In [1]: import numpy as np

In [2]: np.set_printoptions(precision=2, suppress=True, linewidth=160)

In [3]: rd = lambda a: np.round(a, 2) + 0

In [4]: arr = np.load("out18.npy")

In [5]: arr
Out[5]: 
array([[-0.99, -0.94,  1.  ,  0.85,  0.99,  0.04, -0.75,  0.94, -0.99,  0.97, -1.  , -0.98,  0.81],
       [ 0.48,  0.96,  0.57,  0.01, -0.74, -0.86,  0.49, -0.99,  0.99, -0.27,  0.84, -1.  , -0.99],
       [-0.79, -0.1 ,  0.88,  1.  ,  1.  , -0.39,  0.16, -1.  , -0.95, -0.04, -0.26,  0.99,  0.89],
       [-0.41,  0.85, -0.99, -1.  , -0.14, -0.52,  0.87, -0.45,  0.92, -0.95,  0.88,  1.  , -0.42],
       [-1.  , -0.95,  1.  ,  0.98,  1.  , -0.03, -0.67,  0.44, -1.  ,  0.95, -1.  , -0.18,  0.96],
       [-0.71,  0.08, -0.78, -1.  , -0.99, -0.11,  0.27,  0.99,  0.77, -0.17, -0.62, -0.85, -0.72],
       [-1.  , -0.14,  0.99,  0.93,  1.  , -0.82,  0.38, -0.99, -0.98,  0.34, -0.97,  0.93,  0.78],
       [ 1.  , -0.98, -0.61,  0.97, -1.  ,  0.99, -0.96,  1.  , -0.86,  0.88,  0.27, -0.6 ,  0.97],
       [-0.4 ,  0.96, -0.96, -1.  , -0.95, -0.8 ,  0.87, -0.32,  0.99, -0.91,  0.85, -0.24, -0.98],
       [-1.  , -0.76,  1.  ,  1.  ,  1.  , -0.71, -0.56, -1.  , -1.  ,  0.95, -1.  , -0.56,  0.9 ],
       [-0.92, -0.23, -0.83, -1.  , -0.26, -0.05,  0.45,  0.98, -0.11, -0.48, -0.71,  0.92,  0.4 ],
       [-0.77,  1.  ,  0.13, -1.  , -0.99, -0.98,  0.89, -0.95,  1.  , -0.68,  0.68, -1.  , -1.  ],
       [ 0.99,  0.7 ,  0.18,  1.  ,  1.  ,  0.02,  0.14, -1.  , -0.2 , -0.68,  0.99,  1.  ,  0.7 ],
       [-1.  , -0.92,  1.  , -0.09,  1.  , -0.58, -0.16,  0.81, -1.  ,  0.88, -1.  ,  0.63,  0.96],
       [ 1.  ,  0.51, -1.  , -0.92, -1.  ,  0.96, -0.04,  0.96,  1.  , -0.95,  1.  ,  0.97, -0.27],
       [ 1.  , -0.99, -1.  ,  0.12, -1.  ,  1.  , -0.92,  1.  , -0.73,  0.39,  0.82,  0.97,  0.99],
       [-0.97,  0.38,  0.96, -0.69,  0.48, -0.8 ,  0.06,  0.03,  0.24,  0.7 , -0.95, -1.  , -0.93],
       [ 0.16, -0.78,  1.  ,  1.  ,  0.31,  0.16, -0.91, -0.16, -0.89,  0.99, -0.95, -1.  , -0.38],
       [ 1.  , -0.55,  0.79,  1.  ,  0.98,  0.79, -0.77, -1.  , -0.91,  0.45,  0.96,  0.95,  0.95],
       [-0.76, -0.96,  0.96,  0.86,  0.48,  0.66, -0.84,  0.99, -0.99,  0.95, -0.99, -0.92,  0.9 ],
       [ 0.98, -0.95,  0.76,  1.  ,  1.  ,  0.94, -0.85, -0.99, -1.  ,  0.58,  0.68,  1.  ,  1.  ],
       [-0.48,  0.98, -0.72, -1.  , -0.89, -0.92,  0.87, -0.92,  1.  , -0.85,  0.85, -0.96, -1.  ],
       [-1.  ,  0.03,  0.64, -1.  ,  0.21, -0.81,  0.52,  0.99,  0.  ,  0.35, -1.  , -0.97, -0.8 ],
       [-0.74, -0.84,  0.99,  1.  ,  0.99,  0.2 , -0.72, -0.28, -0.98,  0.91, -0.95, -0.81,  0.82],
       [ 1.  , -0.3 , -0.48,  1.  , -0.92,  0.85, -0.68, -0.84,  0.14,  0.12,  0.98,  0.41,  0.6 ],
       [ 0.94,  0.73, -0.91, -0.83, -1.  ,  0.04,  0.27,  0.04,  0.97, -0.61,  0.94, -0.69, -0.87],
       [ 1.  , -0.99,  0.5 ,  1.  , -0.98,  0.99, -0.98,  0.99, -0.99,  0.96, -0.18, -0.1 ,  1.  ],
       [ 0.79,  0.79,  0.49,  0.04, -0.98, -0.51, -0.02, -0.7 ,  0.96,  0.23,  0.67, -1.  , -0.98],
       [ 0.46,  0.92,  0.42, -0.85, -0.99, -0.79,  0.31, -0.66,  0.99,  0.04,  0.6 , -1.  , -1.  ]])

In [6]: basis = arr[[7, 28]].astype(float)

In [7]: for _ in range(6):
   ...:     idx = np.linalg.norm(arr[:, None] - basis, axis=-1).argmin(axis=1)
   ...:     basis = np.array([arr[idx == j].mean(axis=0) for j in range(2)])
   ...: 

In [8]: idx
Out[8]: array([0, 1, 0, 1, 0, 1, 0, 0, 1, 0, 1, 1, 0, 0, 1, 0, 1, 0, 0, 0, 0, 1, 1, 0, 0, 1, 0, 1, 1])

In [9]: np.bincount(idx)
Out[9]: array([16, 13])
